$ ipython --no-banner

In [1]: import numpy as np

In [2]: np.set_printoptions(suppress=True, linewidth=160)

In [3]: data, _ = np.linalg.qr(np.array([[0.2, -0.4, 0.9, -0.4, 0.4, -0.3, 0.9],
   ...:     [2.1, 0.3, 0.9, -0.2, -0.9, -0.2, -0.9],
   ...:     [0.1, -0.1, -1.1, -1.0, 0.0, -0.8, -0.4],
   ...:     [0.5, -0.6, 0.0, -1.3, 0.3, -1.3, -0.7],
   ...:     [0.0, -1.3, -1.0, 0.4, -1.0, 0.4, 0.7],
   ...:     [0.2, 0.8, -1.6, 0.4, 0.1, -0.8, -0.5],
   ...:     [1.3, 1.1, -0.9, 0.7, -0.7, -1.4, 0.5]]))

In [4]: data.round(3)
Out[4]: 
array([[-0.079,  0.239,  0.286, -0.071,  0.623,  0.074, -0.675],
       [-0.828,  0.156,  0.252,  0.044, -0.19 , -0.435,  0.031],
       [-0.039,  0.067, -0.438, -0.61 , -0.426, -0.066, -0.494],
       [-0.197,  0.389, -0.098, -0.569,  0.341,  0.289,  0.526],
       [-0.   ,  0.681, -0.53 ,  0.502, -0.01 , -0.011, -0.047],
       [-0.079, -0.39 , -0.533, -0.028,  0.526, -0.525,  0.076],
       [-0.512, -0.383, -0.297,  0.21 ,  0.031,  0.665, -0.123]])

In [5]: print(np.round(data[:, 5] @ data[:, 2], 3))
0.0

In [6]: np.round(np.linalg.svd(data, compute_uv=False), 3)
Out[6]: array([1., 1., 1., 1., 1., 1., 1.])

In [7]: np.round(np.linalg.norm(data, axis=0), 3)
Out[7]: array([1., 1., 1., 1., 1., 1., 1.])

In [8]: np.round(data.T @ data, 3) + 0
Out[8]: 
array([[1., 0., 0., 0., 0., 0., 0.],
       [0., 1., 0., 0., 0., 0., 0.],
       [0., 0., 1., 0., 0., 0., 0.],
       [0., 0., 0., 1., 0., 0., 0.],
       [0., 0., 0., 0., 1., 0., 0.],
       [0., 0., 0., 0., 0., 1., 0.],
       [0., 0., 0., 0., 0., 0., 1.]])

In [9]: W0 = np.load("m.npy")

In [10]: W0
Out[10]: 
array([[ 1, -2,  4, -8],
       [ 1, -1,  1, -1],
       [ 1,  0,  0,  0],
       [ 1,  1,  1,  1]])

In [11]: # row 0 dominates

In [12]: theta = np.radians(135)

In [13]: Rm = np.eye(4)

In [14]: Rm[0, 0] = Rm[2, 2] = np.cos(theta)

In [15]: Rm[0, 2], Rm[2, 0] = -np.sin(theta), np.sin(theta)

In [16]: Rm.round(3)
Out[16]: 
array([[-0.707,  0.   , -0.707,  0.   ],
       [ 0.   ,  1.   ,  0.   ,  0.   ],
       [ 0.707,  0.   , -0.707,  0.   ],
       [ 0.   ,  0.   ,  0.   ,  1.   ]])

In [17]: A2 = W0 @ Rm.T

In [18]: np.round(np.abs(A2 - W0).max(axis=0), 3)
Out[18]: array([4.536, 0.   , 6.121, 0.   ])

In [19]: np.allclose(W0 @ W0.T, A2 @ A2.T)
Out[19]: True

In [20]: x = np.array([2, 0, 2, 4])

In [21]: a = np.maximum(W0 @ x, 0)

In [22]: print(np.maximum(W0 @ x, 0) - np.maximum(-W0 @ x, 0))
[-22   0   2   8]

In [23]: print(np.flatnonzero(a > 1e-9))
[2 3]

In [24]: cov = W0.T @ W0

In [25]: np.round(np.linalg.eigvalsh(cov)[::-1], 3)
Out[25]: array([87.991,  4.467,  1.249,  0.293])

In [26]: cov
Out[26]: 
array([[  4,  -2,   6,  -8],
       [ -2,   6,  -8,  18],
       [  6,  -8,  18, -32],
       [ -8,  18, -32,  66]])

In [27]: np.round(np.linalg.svd(W0, compute_uv=False) ** 2, 3)
Out[27]: array([87.991,  4.467,  1.249,  0.293])

In [28]: np.linalg.matrix_rank(cov)
Out[28]: np.int64(4)

In [29]: hat = np.triu(np.array([[0, 0, -1, 2], [-2, 0, 1, -1], [2, 2, -2, 2], [0, 0, 1, 1]]), 1) + np.eye(4)

In [30]: A2 = hat @ W0 @ np.linalg.inv(hat)

In [31]: np.trace(A2), np.trace(W0)
Out[31]: (np.float64(1.0), np.int64(1))

In [32]: T = np.stack([W0, 5 * W0, W0[::-1]])

In [33]: np.linalg.matrix_rank(T)
Out[33]: array([4, 4, 4])

In [34]: T.sum(axis=0)
Out[34]: 
array([[  7, -11,  25, -47],
       [  7,  -6,   6,  -6],
       [  7,  -1,   1,  -1],
       [  7,   4,  10,  -2]])

In [35]: T.shape
Out[35]: (3, 4, 4)

In [36]: np.round(np.linalg.det(T), 3)
Out[36]: array([  12., 7500.,   12.])

In [37]: u = np.array([0, 3, 0, 1, 0, -2, -1])

In [38]: F = -2 * np.eye(7) + np.outer(u, u)

In [39]: F
Out[39]: 
array([[-2.,  0.,  0.,  0.,  0.,  0.,  0.],
       [ 0.,  7.,  0.,  3.,  0., -6., -3.],
       [ 0.,  0., -2.,  0.,  0.,  0.,  0.],
       [ 0.,  3.,  0., -1.,  0., -2., -1.],
       [ 0.,  0.,  0.,  0., -2.,  0.,  0.],
       [ 0., -6.,  0., -2.,  0.,  2.,  2.],
       [ 0., -3.,  0., -1.,  0.,  2., -1.]])

In [40]: # splits into 4 blocks

In [41]: (np.linalg.matrix_power((F != 0) + (F.T != 0) + np.eye(7), 7) > 0).astype(int)
Out[41]: 
array([[1, 0, 0, 0, 0, 0, 0],
       [0, 1, 0, 1, 0, 1, 1],
       [0, 0, 1, 0, 0, 0, 0],
       [0, 1, 0, 1, 0, 1, 1],
       [0, 0, 0, 0, 1, 0, 0],
       [0, 1, 0, 1, 0, 1, 1],
       [0, 1, 0, 1, 0, 1, 1]])

In [42]: np.round(np.linalg.det(F), 3)
Out[42]: np.float64(832.0)

In [43]: print(F @ F)
[[  4.   0.   0.   0.   0.   0.   0.]
 [  0. 103.   0.  33.   0. -66. -33.]
 [  0.   0.   4.   0.   0.   0.   0.]
 [  0.  33.   0.  15.   0. -22. -11.]
 [  0.   0.   0.   0.   4.   0.   0.]
 [  0. -66.   0. -22.   0.  48.  22.]
 [  0. -33.   0. -11.   0.  22.  15.]]

In [44]: evals, evecs = np.linalg.eigh(F)

In [45]: np.unique(evals.round(6) + 0, return_counts=True)[1]
Out[45]: array([6, 1])

In [46]: np.round(evecs.T @ F @ evecs, 3) + 0
Out[46]: 
array([[-2.,  0.,  0.,  0.,  0.,  0.,  0.],
       [ 0., -2.,  0.,  0.,  0.,  0.,  0.],
       [ 0.,  0., -2.,  0.,  0.,  0.,  0.],
       [ 0.,  0.,  0., -2.,  0.,  0.,  0.],
       [ 0.,  0.,  0.,  0., -2.,  0.,  0.],
       [ 0.,  0.,  0.,  0.,  0., -2.,  0.],
       [ 0.,  0.,  0.,  0.,  0.,  0., 13.]])

In [47]: np.round(evecs.T @ evecs, 3) + 0
Out[47]: 
array([[1., 0., 0., 0., 0., 0., 0.],
       [0., 1., 0., 0., 0., 0., 0.],
       [0., 0., 1., 0., 0., 0., 0.],
       [0., 0., 0., 1., 0., 0., 0.],
       [0., 0., 0., 0., 1., 0., 0.],
       [0., 0., 0., 0., 0., 1., 0.],
       [0., 0., 0., 0., 0., 0., 1.]])

In [48]: feats = np.load("x.npy")

In [49]: feats
Out[49]: 
array([[ -3,  -3,  -3,  -3,  -3,  -3,  -3],
       [ -3,  -6,  -6,  -6,  -6,  -6,  -6],
       [ -3,  -6,  -9,  -9,  -9,  -9,  -9],
       [ -3,  -6,  -9, -12, -12, -12, -12],
       [ -3,  -6,  -9, -12, -15, -15, -15],
       [ -3,  -6,  -9, -12, -15, -18, -18],
       [ -3,  -6,  -9, -12, -15, -18, -21]])

In [50]: U, sig, Vh = np.linalg.svd(F, full_matrices=False)

In [51]: np.round(U.T @ U, 3) + 0
Out[51]: 
array([[1., 0., 0., 0., 0., 0., 0.],
       [0., 1., 0., 0., 0., 0., 0.],
       [0., 0., 1., 0., 0., 0., 0.],
       [0., 0., 0., 1., 0., 0., 0.],
       [0., 0., 0., 0., 1., 0., 0.],
       [0., 0., 0., 0., 0., 1., 0.],
       [0., 0., 0., 0., 0., 0., 1.]])

In [52]: print(np.round(np.abs(Vh[0]), 3))
[0.    0.775 0.    0.258 0.    0.516 0.258]

In [53]: (sig > 1e-8).sum()
Out[53]: np.int64(7)

In [54]: np.round(U.T @ F @ Vh.T, 3) + 0
Out[54]: 
array([[13.,  0.,  0.,  0.,  0.,  0.,  0.],
       [ 0.,  2.,  0.,  0.,  0.,  0.,  0.],
       [ 0.,  0.,  2.,  0.,  0.,  0.,  0.],
       [ 0.,  0.,  0.,  2.,  0.,  0.,  0.],
       [ 0.,  0.,  0.,  0.,  2.,  0.,  0.],
       [ 0.,  0.,  0.,  0.,  0.,  2.,  0.],
       [ 0.,  0.,  0.,  0.,  0.,  0.,  2.]])

In [55]: U.shape, sig.shape, Vh.shape
Out[55]: ((7, 7), (7,), (7, 7))

In [56]: print(sig.round(3))
[13.  2.  2.  2.  2.  2.  2.]

In [57]: np.round(sig / sig[0], 3)
Out[57]: array([1.   , 0.154, 0.154, 0.154, 0.154, 0.154, 0.154])

In [58]: A2 = np.linalg.inv(feats)

In [59]: np.allclose(A2, feats.T)
Out[59]: False

In [60]: A2.round(3) + 0
Out[60]: 
array([[-0.667,  0.333,  0.   ,  0.   ,  0.   ,  0.   ,  0.   ],
       [ 0.333, -0.667,  0.333,  0.   ,  0.   ,  0.   ,  0.   ],
       [ 0.   ,  0.333, -0.667,  0.333,  0.   ,  0.   ,  0.   ],
       [ 0.   ,  0.   ,  0.333, -0.667,  0.333,  0.   ,  0.   ],
       [ 0.   ,  0.   ,  0.   ,  0.333, -0.667,  0.333,  0.   ],
       [ 0.   ,  0.   ,  0.   ,  0.   ,  0.333, -0.667,  0.333],
       [ 0.   ,  0.   ,  0.   ,  0.   ,  0.   ,  0.333, -0.333]])

In [61]: np.round(np.linalg.det(feats) * A2, 3) + 0
Out[61]: 
array([[1458., -729.,    0.,    0.,    0.,    0.,    0.],
       [-729., 1458., -729.,    0.,    0.,    0.,    0.],
       [   0., -729., 1458., -729.,    0.,    0.,    0.],
       [   0.,    0., -729., 1458., -729.,    0.,    0.],
       [   0.,    0.,    0., -729., 1458., -729.,    0.],
       [   0.,    0.,    0.,    0., -729., 1458., -729.],
       [   0.,    0.,    0.,    0.,    0., -729.,  729.]])

In [62]: np.round(np.linalg.slogdet(feats)[0], 3)
Out[62]: np.float64(-1.0)

In [63]: (np.abs(A2) > 1e-9).astype(int)
Out[63]: 
array([[1, 1, 0, 0, 0, 0, 0],
       [1, 1, 1, 0, 0, 0, 0],
       [0, 1, 1, 1, 0, 0, 0],
       [0, 0, 1, 1, 1, 0, 0],
       [0, 0, 0, 1, 1, 1, 0],
       [0, 0, 0, 0, 1, 1, 1],
       [0, 0, 0, 0, 0, 1, 1]])

In [64]: round(np.linalg.det(feats) * np.linalg.det(A2), 3)
Out[64]: np.float64(1.0)

In [65]: round(float(np.linalg.cond(feats)), 3)
Out[65]: 87.567

In [66]: np.all(np.linalg.eigvalsh(feats) > 0)
Out[66]: np.False_

In [67]: rng = np.random.default_rng(248338)

In [68]: lab = rng.permutation(7)

In [69]: lab
Out[69]: array([0, 2, 6, 3, 4, 5, 1])

In [70]: A2 = feats[lab][:, lab]

In [71]: A2
Out[71]: 
array([[ -3,  -3,  -3,  -3,  -3,  -3,  -3],
       [ -3,  -9,  -9,  -9,  -9,  -9,  -6],
       [ -3,  -9, -21, -12, -15, -18,  -6],
       [ -3,  -9, -12, -12, -12, -12,  -6],
       [ -3,  -9, -15, -12, -15, -15,  -6],
       [ -3,  -9, -18, -12, -15, -18,  -6],
       [ -3,  -6,  -6,  -6,  -6,  -6,  -6]])

In [72]: np.diag(A2)
Out[72]: array([ -3,  -9, -21, -12, -15, -18,  -6])

In [73]: np.round(np.sort(np.abs(np.linalg.eigvals(A2))), 3)
Out[73]: array([ 0.784,  0.899,  1.146,  1.675,  3.   ,  7.854, 68.642])

In [74]: q, evecs = np.linalg.qr(feats[:, :1])[0], np.linalg.qr(feats[:, 1:])[0]

In [75]: sig = np.linalg.svd(q.T @ evecs, compute_uv=False)

In [76]: sig.round(3)
Out[76]: array([0.986])

In [77]: print(round(np.linalg.norm(q @ q.T - evecs @ evecs.T, 2), 3))
1.0

In [78]: print((sig > 0.9).sum())
1

In [79]: A2 = np.array([[1.6, 1.1, -0.5, -0.5],
    ...:     [-0.2, -0.4, -0.7, 0.3],
    ...:     [-1.1, 0.3, 1.1, 0.2],
    ...:     [-1.2, -0.5, -0.9, -1.9],
    ...:     [-1.5, 0.1, -1.4, -0.3],
    ...:     [0.5, 2.3, -0.1, 2.7]])

In [80]: basis = np.array([[-1.9, 0.2, 1.2, 0.7, 0.6],
    ...:     [0.5, -1.7, 0.7, 0.8, 0.3],
    ...:     [0.8, 0.5, -1.0, 1.3, -0.2],
    ...:     [1.2, -0.8, -0.9, 0.0, 0.6]])

In [81]: mat = A2 @ basis

In [82]: mat.round(3)
Out[82]: 
array([[-3.49, -1.4 ,  3.64,  1.35,  1.09],
       [-0.02,  0.05, -0.09, -1.37,  0.08],
       [ 3.36, -0.34, -2.39,  0.9 , -0.67],
       [-0.97,  1.68,  0.82, -2.41, -1.83],
       [ 1.42, -0.93, -0.06, -2.79, -0.77],
       [ 3.36, -6.02, -0.12,  2.06,  2.63]])

In [83]: # rows and columns are dependent

In [84]: cov = mat.T @ mat

In [85]: np.round(np.linalg.svd(mat, compute_uv=False) ** 2, 3) + 0
Out[85]: array([73.354, 45.447, 14.113,  1.317,  0.   ])

In [86]: np.linalg.matrix_rank(cov)
Out[86]: np.int64(4)

In [87]: A2 = mat / np.linalg.norm(mat, axis=1, keepdims=True)

In [88]: cov = A2 @ A2.T

In [89]: np.round(np.degrees(np.arccos(np.clip(cov[3, 1], -1, 1))), 3)
Out[89]: np.float64(51.123)

In [90]: cov[3].round(3)
Out[90]: array([-0.061,  0.628, -0.426,  1.   ,  0.416, -0.823])

In [91]: cov.round(3)
Out[91]: 
array([[ 1.   , -0.275, -0.824, -0.061, -0.458,  0.045],
       [-0.275,  1.   , -0.196,  0.628,  0.799, -0.282],
       [-0.824, -0.196,  1.   , -0.426,  0.225,  0.418],
       [-0.061,  0.628, -0.426,  1.   ,  0.416, -0.823],
       [-0.458,  0.799,  0.225,  0.416,  1.   ,  0.101],
       [ 0.045, -0.282,  0.418, -0.823,  0.101,  1.   ]])

In [92]: np.round(np.linalg.norm(A2, axis=1), 3)
Out[92]: array([1., 1., 1., 1., 1., 1.])

In [93]: U, sig, Vh = np.linalg.svd(mat)

In [94]: evecs = Vh[:(sig > 1e-8).sum()]

In [95]: x = mat[2] + 2 * mat[4] + rng.integers(2) * np.eye(5)[4]

In [96]: x.round(3)
Out[96]: array([ 6.2 , -2.2 , -2.51, -4.68, -2.21])

In [97]: round(np.linalg.norm(x - evecs.T @ evecs @ x), 3)
Out[97]: np.float64(0.0)

In [98]: np.linalg.matrix_rank(np.vstack([mat, x]))
Out[98]: np.int64(4)

In [99]: np.round(np.diag(evecs.T @ evecs), 3)
Out[99]: array([0.71 , 0.785, 0.669, 1.   , 0.836])

In [100]: theta = np.radians(36)

In [101]: Rm = np.eye(5)

In [102]: Rm[3, 3] = Rm[2, 2] = np.cos(theta)

In [103]: Rm[3, 2], Rm[2, 3] = -np.sin(theta), np.sin(theta)

In [104]: Rm.round(3)
Out[104]: 
array([[ 1.   ,  0.   ,  0.   ,  0.   ,  0.   ],
       [ 0.   ,  1.   ,  0.   ,  0.   ,  0.   ],
       [ 0.   ,  0.   ,  0.809,  0.588,  0.   ],
       [ 0.   ,  0.   , -0.588,  0.809,  0.   ],
       [ 0.   ,  0.   ,  0.   ,  0.   ,  1.   ]])

In [105]: A2 = mat @ Rm.T

In [106]: np.round(np.linalg.svd(mat, compute_uv=False), 3) + 0, np.round(np.linalg.svd(A2, compute_uv=False), 3) + 0
Out[106]: 
(array([8.565, 6.741, 3.757, 1.148, 0.   ]),
 array([8.565, 6.741, 3.757, 1.148, 0.   ]))

In [107]: A2 = np.linalg.inv(W0)

In [108]: A2.round(3) + 0
Out[108]: 
array([[ 0.   ,  0.   ,  1.   ,  0.   ],
       [ 0.167, -1.   ,  0.5  ,  0.333],
       [ 0.   ,  0.5  , -1.   ,  0.5  ],
       [-0.167,  0.5  , -0.5  ,  0.167]])

In [109]: round(float(np.linalg.det(W0) * np.linalg.det(A2)), 3)
Out[109]: 1.0

In [110]: m1 = np.load("a.npy")

In [111]: m1
Out[111]: 
array([[ 0,  0,  0],
       [ 6, -6, -4],
       [ 0,  0,  0],
       [ 3, -3, -2]])

In [112]: r = np.linalg.matrix_rank(m1)

In [113]: r
Out[113]: np.int64(1)

In [114]: ns = np.linalg.svd(m1)[2][r:].T

In [115]: print(np.round(ns @ ns.T, 3))
[[ 0.591  0.409  0.273]
 [ 0.409  0.591 -0.273]
 [ 0.273 -0.273  0.818]]

In [116]: [int(np.linalg.matrix_rank(m1[:, :j + 1])) for j in range(3)]
Out[116]: [1, 1, 1]

In [117]: print(np.round(m1 @ ns, 3) + 0)
[[0. 0.]
 [0. 0.]
 [0. 0.]
 [0. 0.]]

In [118]: np.linalg.matrix_rank(m1.T @ m1), np.linalg.matrix_rank(m1 @ m1.T)
Out[118]: (np.int64(1), np.int64(1))

In [119]: print(np.allclose(m1 @ ns, 0))
True

In [120]: print(ns.shape)
(3, 2)
